>>> import numpy as np
>>> import numpy.linalg as la
>>> np.set_printoptions(precision=1, suppress=True, linewidth=100, floatmode="fixed")
>>> K = np.load("mat.npy")
>>> print(K)
[[3.0 1.0 1.0 1.0 1.0 1.0]
 [1.0 3.0 1.0 1.0 1.0 1.0]
 [1.0 1.0 3.0 1.0 1.0 1.0]
 [1.0 1.0 1.0 3.0 1.0 1.0]
 [1.0 1.0 1.0 1.0 3.0 1.0]
 [1.0 1.0 1.0 1.0 1.0 3.0]]
>>> th = np.radians(135)
>>> r_ = np.eye(6)
>>> r_[4, 4] = r_[0, 0] = np.cos(th)
>>> r_[4, 0], r_[0, 4] = -np.sin(th), np.sin(th)
>>> print(r_)
[[-0.7  0.0  0.0  0.0  0.7  0.0]
 [ 0.0  1.0  0.0  0.0  0.0  0.0]
 [ 0.0  0.0  1.0  0.0  0.0  0.0]
 [ 0.0  0.0  0.0  1.0  0.0  0.0]
 [-0.7  0.0  0.0  0.0 -0.7  0.0]
 [ 0.0  0.0  0.0  0.0  0.0  1.0]]
>>> out = K @ r_.T
>>> print(np.abs(out - K).max(axis=0))
[4.4 0.0 0.0 0.0 5.8 0.0]
>>> print(la.svd(K, compute_uv=False), la.svd(out, compute_uv=False))
[8.0 2.0 2.0 2.0 2.0 2.0] [8.0 2.0 2.0 2.0 2.0 2.0]
>>> print(round(float(la.det(r_)), 1), round(np.trace(r_), 1))
1.0 2.6
>>> print(np.allclose(K @ K.T, out @ out.T))
True
>>> E = np.array([[4, -4, -4], [-4, 4, 4], [-4, 4, 4]])
>>> evals, V = la.eigh(E)
>>> print(V @ np.diag(evals) @ V.T)
[[ 4.0 -4.0 -4.0]
 [-4.0  4.0  4.0]
 [-4.0  4.0  4.0]]
>>> m1 = np.loadtxt("case18.csv", delimiter=",")
>>> print(m1.round(1) + 0)
[[ 0.2  0.0  0.2  0.4 -0.1  0.4 -0.4 -0.7]
 [ 0.3  0.2 -0.5 -0.3  0.2  0.3  0.5 -0.3]
 [-0.1  0.2  0.5  0.0  0.6 -0.4  0.3 -0.4]
 [-0.3  0.8  0.0  0.0 -0.5 -0.1  0.1 -0.2]
 [ 0.0  0.5  0.0  0.4  0.5  0.4  0.0  0.5]
 [ 0.6  0.1  0.6 -0.3 -0.3  0.2  0.2  0.2]
 [ 0.6  0.2 -0.3  0.4 -0.1 -0.6 -0.1  0.0]
 [-0.2 -0.3  0.1  0.6 -0.2  0.1  0.7  0.0]]
>>> T = np.stack([m1, -2 * m1, m1[::-1]])
>>> print(T.shape)
(3, 8, 8)
>>> print(la.matrix_rank(T.reshape(3, -1)))
2
>>> print(np.round(np.einsum("bij,cij->bc", T, T), 1) + 0)
[[  8.0 -16.0   0.0]
 [-16.0  32.0   0.0]
 [  0.0   0.0   8.0]]
>>> def softmax(z):
...     e = np.exp(z - z.max(axis=-1, keepdims=True))
...     return e / e.sum(axis=-1, keepdims=True)
... 
>>> print(np.round(softmax(10 * m1[5]), 1) + 0)
[0.5 0.0 0.5 0.0 0.0 0.0 0.0 0.0]
>>> print(softmax(m1[5]))
[0.2 0.1 0.2 0.1 0.1 0.1 0.1 0.1]
>>> scores = m1 @ m1.T / np.sqrt(8)
>>> print(softmax(scores).round(6).argmax(axis=1))
[0 1 2 3 4 5 6 7]
>>> print(softmax(scores))
[[0.2 0.1 0.1 0.1 0.1 0.1 0.1 0.1]
 [0.1 0.2 0.1 0.1 0.1 0.1 0.1 0.1]
 [0.1 0.1 0.2 0.1 0.1 0.1 0.1 0.1]
 [0.1 0.1 0.1 0.2 0.1 0.1 0.1 0.1]
 [0.1 0.1 0.1 0.1 0.2 0.1 0.1 0.1]
 [0.1 0.1 0.1 0.1 0.1 0.2 0.1 0.1]
 [0.1 0.1 0.1 0.1 0.1 0.1 0.2 0.1]
 [0.1 0.1 0.1 0.1 0.1 0.1 0.1 0.2]]
>>> print(np.round(softmax(scores)[5] @ m1, 1) + 0)
[ 0.2  0.2  0.1  0.1  0.0  0.0  0.2 -0.1]
>>> x0 = np.array([1, -1, 2, -3, 3, -1, 1, -2])
>>> y = m1 @ x0
>>> beta, lr = np.zeros(8), 1 / la.norm(m1, 2) ** 2
>>> for i in range(6):
...     beta -= lr * m1.T @ (m1 @ beta - y)
...     if i % 1 == 0: print(i, round(la.norm(m1 @ beta - y), 1))
... 
0 0.0
1 0.0
2 0.0
3 0.0
4 0.0
5 0.0
>>> print(beta)
[ 1.0 -1.0  2.0 -3.0  3.0 -1.0  1.0 -2.0]
>>> print(np.round(la.cond(m1), 1))
1.0
>>> r0 = np.array([4, 8, -4, -4, 7, -5, 5, 6])
>>> out = m1 + np.outer(r0, np.eye(8)[1])
>>> print(round(la.det(out) / la.det(m1), 1), np.round(1 + la.solve(m1, r0)[1], 1))
0.6 0.6
>>> x0 = np.array([1, 3, 1, 3, 0, -2, 1, -1])
>>> print(round(float(la.norm(x0)), 1), round(float(la.norm(m1 @ x0)), 1))
5.1 5.1
>>> data = np.array([[2.0, 2.0, 0.0, 0.0, 0.0, 0.0, 0.0, 0.0],
...     [2.0, 1.0, 2.0, 0.0, 0.0, 0.0, 0.0, 0.0],
...     [0.0, 2.0, 2.0, 2.0, 0.0, 0.0, 0.0, 0.0],
...     [0.0, 0.0, 2.0, 3.0, 2.0, 0.0, 0.0, 0.0],
...     [0.0, 0.0, 0.0, 2.0, 2.0, 2.0, 0.0, 0.0],
...     [0.0, 0.0, 0.0, 0.0, 2.0, 1.0, 2.0, 0.0],
...     [0.0, 0.0, 0.0, 0.0, 0.0, 2.0, 3.0, 2.0],
...     [0.0, 0.0, 0.0, 0.0, 0.0, 0.0, 2.0, 2.0]])
>>> evals, V = la.eigh(data)
>>> print(la.svd(data, compute_uv=False))
[5.9 5.2 4.0 2.6 1.9 1.4 1.3 0.3]
>>> print(la.eigvalsh(data @ data))
[ 0.1  1.6  1.9  3.4  6.8 15.9 27.0 35.3]
>>> print(np.round(V.T @ V, 1) + 0)
[[1.0 0.0 0.0 0.0 0.0 0.0 0.0 0.0]
 [0.0 1.0 0.0 0.0 0.0 0.0 0.0 0.0]
 [0.0 0.0 1.0 0.0 0.0 0.0 0.0 0.0]
 [0.0 0.0 0.0 1.0 0.0 0.0 0.0 0.0]
 [0.0 0.0 0.0 0.0 1.0 0.0 0.0 0.0]
 [0.0 0.0 0.0 0.0 0.0 1.0 0.0 0.0]
 [0.0 0.0 0.0 0.0 0.0 0.0 1.0 0.0]
 [0.0 0.0 0.0 0.0 0.0 0.0 0.0 1.0]]
>>> print(np.round(V @ np.diag(evals) @ V.T, 1) + 0)
[[2.0 2.0 0.0 0.0 0.0 0.0 0.0 0.0]
 [2.0 1.0 2.0 0.0 0.0 0.0 0.0 0.0]
 [0.0 2.0 2.0 2.0 0.0 0.0 0.0 0.0]
 [0.0 0.0 2.0 3.0 2.0 0.0 0.0 0.0]
 [0.0 0.0 0.0 2.0 2.0 2.0 0.0 0.0]
 [0.0 0.0 0.0 0.0 2.0 1.0 2.0 0.0]
 [0.0 0.0 0.0 0.0 0.0 2.0 3.0 2.0]
 [0.0 0.0 0.0 0.0 0.0 0.0 2.0 2.0]]
>>> print(evals.sum(), np.trace(data))
16.0 16.0
>>> print(np.round(V.T @ data @ V, 1) + 0)
[[-1.9  0.0  0.0  0.0  0.0  0.0  0.0  0.0]
 [ 0.0 -1.4  0.0  0.0  0.0  0.0  0.0  0.0]
 [ 0.0  0.0  0.3  0.0  0.0  0.0  0.0  0.0]
 [ 0.0  0.0  0.0  1.3  0.0  0.0  0.0  0.0]
 [ 0.0  0.0  0.0  0.0  2.6  0.0  0.0  0.0]
 [ 0.0  0.0  0.0  0.0  0.0  4.0  0.0  0.0]
 [ 0.0  0.0  0.0  0.0  0.0  0.0  5.2  0.0]
 [ 0.0  0.0  0.0  0.0  0.0  0.0  0.0  5.9]]
>>> arr = np.load("sample4.npy")
>>> print(arr)
[[0 0 0 0 0 0 0 0 0 0]
 [0 2 0 0 0 0 0 0 0 0]
 [0 0 1 0 0 0 0 0 0 0]
 [0 0 0 1 0 0 0 0 0 0]
 [0 0 0 0 2 0 0 0 0 0]
 [0 0 0 0 0 1 0 0 0 0]
 [0 0 0 0 0 0 0 0 0 0]
 [0 0 0 0 0 0 0 2 0 0]
 [0 0 0 0 0 0 0 0 1 0]
 [0 0 0 0 0 0 0 0 0 2]]
>>> print(arr @ arr)
[[0 0 0 0 0 0 0 0 0 0]
 [0 4 0 0 0 0 0 0 0 0]
 [0 0 1 0 0 0 0 0 0 0]
 [0 0 0 1 0 0 0 0 0 0]
 [0 0 0 0 4 0 0 0 0 0]
 [0 0 0 0 0 1 0 0 0 0]
 [0 0 0 0 0 0 0 0 0 0]
 [0 0 0 0 0 0 0 4 0 0]
 [0 0 0 0 0 0 0 0 1 0]
 [0 0 0 0 0 0 0 0 0 4]]
>>> print(np.allclose(arr, arr.T))
True
>>> print(la.matrix_rank(arr))
8
>>> print(round(la.norm(arr), 1))
4.5
>>> print(np.count_nonzero(arr))
8
>>> print(np.abs(arr).max())
2
>>> print(arr.mean(axis=0))
[0.0 0.2 0.1 0.1 0.2 0.1 0.0 0.2 0.1 0.2]
>>> print(np.unravel_index(np.abs(arr).argmax(), arr.shape))
(np.int64(1), np.int64(1))
>>> print(np.flatnonzero(la.matrix_power((arr != 0) + (arr.T != 0) + np.eye(10), 10)[8]))
[8]
>>> print(np.round(la.det(arr), 1))
0.0
>>> print(arr @ arr)
[[0 0 0 0 0 0 0 0 0 0]
 [0 4 0 0 0 0 0 0 0 0]
 [0 0 1 0 0 0 0 0 0 0]
 [0 0 0 1 0 0 0 0 0 0]
 [0 0 0 0 4 0 0 0 0 0]
 [0 0 0 0 0 1 0 0 0 0]
 [0 0 0 0 0 0 0 0 0 0]
 [0 0 0 0 0 0 0 4 0 0]
 [0 0 0 0 0 0 0 0 1 0]
 [0 0 0 0 0 0 0 0 0 4]]
>>> print(np.sort(la.eigvals(arr).real))
[0.0 0.0 1.0 1.0 1.0 1.0 2.0 2.0 2.0 2.0]
>>> print((arr != 0).astype(int))
[[0 0 0 0 0 0 0 0 0 0]
 [0 1 0 0 0 0 0 0 0 0]
 [0 0 1 0 0 0 0 0 0 0]
 [0 0 0 1 0 0 0 0 0 0]
 [0 0 0 0 1 0 0 0 0 0]
 [0 0 0 0 0 1 0 0 0 0]
 [0 0 0 0 0 0 0 0 0 0]
 [0 0 0 0 0 0 0 1 0 0]
 [0 0 0 0 0 0 0 0 1 0]
 [0 0 0 0 0 0 0 0 0 1]]
>>> print((la.matrix_power((arr != 0) + (arr.T != 0) + np.eye(10), 10) > 0).astype(int))
[[1 0 0 0 0 0 0 0 0 0]
 [0 1 0 0 0 0 0 0 0 0]
 [0 0 1 0 0 0 0 0 0 0]
 [0 0 0 1 0 0 0 0 0 0]
 [0 0 0 0 1 0 0 0 0 0]
 [0 0 0 0 0 1 0 0 0 0]
 [0 0 0 0 0 0 1 0 0 0]
 [0 0 0 0 0 0 0 1 0 0]
 [0 0 0 0 0 0 0 0 1 0]
 [0 0 0 0 0 0 0 0 0 1]]
>>> W0 = np.load("run14.npy")
>>> print(W0)
[[ 0 -1  0 -1  0 -1  2 -2 -3 -3]
 [ 1  0 -2  2  2 -3  2  2  0 -2]
 [ 0  2  0 -2  0 -2 -1  2 -4 -2]
 [ 1 -2  2  0 -3  3  0 -1  0 -4]
 [ 0 -2  0  3  0 -4 -4 -1  1 -4]
 [ 1  3  2 -3  4  0 -1  3  1  2]
 [-2 -2  1  0  4  1  0  0  0 -1]
 [ 2 -2 -2  1  1 -3  0  0  3 -2]
 [ 3  0  4  0 -1 -1  0 -3  0  0]
 [ 3  2  2  4  4 -2  1  2  0  0]]
>>> out = W0 / la.norm(W0, axis=1, keepdims=True)
>>> C2 = out @ out.T
>>> print(np.argwhere(np.triu(np.abs(C2) > 0.95, 1)))
[]
>>> print(round(np.degrees(np.arccos(np.clip(C2[3, 2], -1, 1))), 1))
95.7
>>> print((C2 - 2 * np.eye(10)).round(6).argmax(axis=1))
[2 7 0 0 7 9 5 1 3 1]
>>> print((np.abs(C2) > 0.9).astype(int))
[[1 0 0 0 0 0 0 0 0 0]
 [0 1 0 0 0 0 0 0 0 0]
 [0 0 1 0 0 0 0 0 0 0]
 [0 0 0 1 0 0 0 0 0 0]
 [0 0 0 0 1 0 0 0 0 0]
 [0 0 0 0 0 1 0 0 0 0]
 [0 0 0 0 0 0 1 0 0 0]
 [0 0 0 0 0 0 0 1 0 0]
 [0 0 0 0 0 0 0 0 1 0]
 [0 0 0 0 0 0 0 0 0 1]]
>>> x0 = np.array([0, 1, 2, 2, 2, 1, 1, 0, 1, 0])
>>> y = W0 @ x0
>>> print(y)
[-5  3 -9 -1 -3  9  9 -2  5 21]
>>> print(np.round(la.solve(W0, y), 1) + 0)
[0.0 1.0 2.0 2.0 2.0 1.0 1.0 0.0 1.0 0.0]
>>> print(np.round(la.solve(W0, y + W0[:, 0]), 1) + 0)
[1.0 1.0 2.0 2.0 2.0 1.0 1.0 0.0 1.0 0.0]
>>> print(round(float(np.abs(la.eigvals(W0)).max()), 1))
10.5
>>> W0.inv()
Traceback (most recent call last):
  File "<python-input-80>", line 1, in <module>
    W0.inv()
    ^^^^^^
AttributeError: 'numpy.ndarray' object has no attribute 'inv'
>>> print(la.matrix_power(W0, 3))
[[   0  112    4   -3  107   57  -45  119  151  245]
 [-112    0  123 -227 -253  335  -38 -147  -31  172]
 [  -4 -123    0   89  -64  122   17 -113  199   90]
 [   3  227  -89    0  340 -152   23  259   44  262]
 [-107  253   64 -340    0  400  181  108  -98  452]
 [ -57 -335 -122  152 -400    0   -5 -311  -16 -327]
 [  45   38  -17  -23 -181    5    0  -44  -19   35]
 [-119  147  113 -259 -108  311   44    0 -159  234]
 [-151   31 -199  -44   98   16   19  159    0   74]
 [-245 -172  -90 -262 -452  327  -35 -234  -74    0]]
>>> print(np.trace(W0))
0
>>> print(round(float(la.det(W0)), 1))
917764.0
>>> r = la.matrix_rank(E)
>>> print(r)
1
>>> null = la.svd(E)[2][r:].T
>>> print(null.shape)
(3, 2)
>>> print(la.matrix_rank(E.T @ E), la.matrix_rank(E @ E.T))
1 1
>>> left, s, Vh = la.svd(W0, full_matrices=False)
>>> print(np.round(left.T @ left, 1) + 0)
[[1.0 0.0 0.0 0.0 0.0 0.0 0.0 0.0 0.0 0.0]
 [0.0 1.0 0.0 0.0 0.0 0.0 0.0 0.0 0.0 0.0]
 [0.0 0.0 1.0 0.0 0.0 0.0 0.0 0.0 0.0 0.0]
 [0.0 0.0 0.0 1.0 0.0 0.0 0.0 0.0 0.0 0.0]
 [0.0 0.0 0.0 0.0 1.0 0.0 0.0 0.0 0.0 0.0]
 [0.0 0.0 0.0 0.0 0.0 1.0 0.0 0.0 0.0 0.0]
 [0.0 0.0 0.0 0.0 0.0 0.0 1.0 0.0 0.0 0.0]
 [0.0 0.0 0.0 0.0 0.0 0.0 0.0 1.0 0.0 0.0]
 [0.0 0.0 0.0 0.0 0.0 0.0 0.0 0.0 1.0 0.0]
 [0.0 0.0 0.0 0.0 0.0 0.0 0.0 0.0 0.0 1.0]]
>>> print(np.cumsum(s ** 2) / np.sum(s ** 2))
[0.3 0.5 0.6 0.8 0.8 0.9 1.0 1.0 1.0 1.0]
>>> print(s)
[10.5 10.5  7.1  7.1  5.6  5.6  4.1  4.1  0.6  0.6]
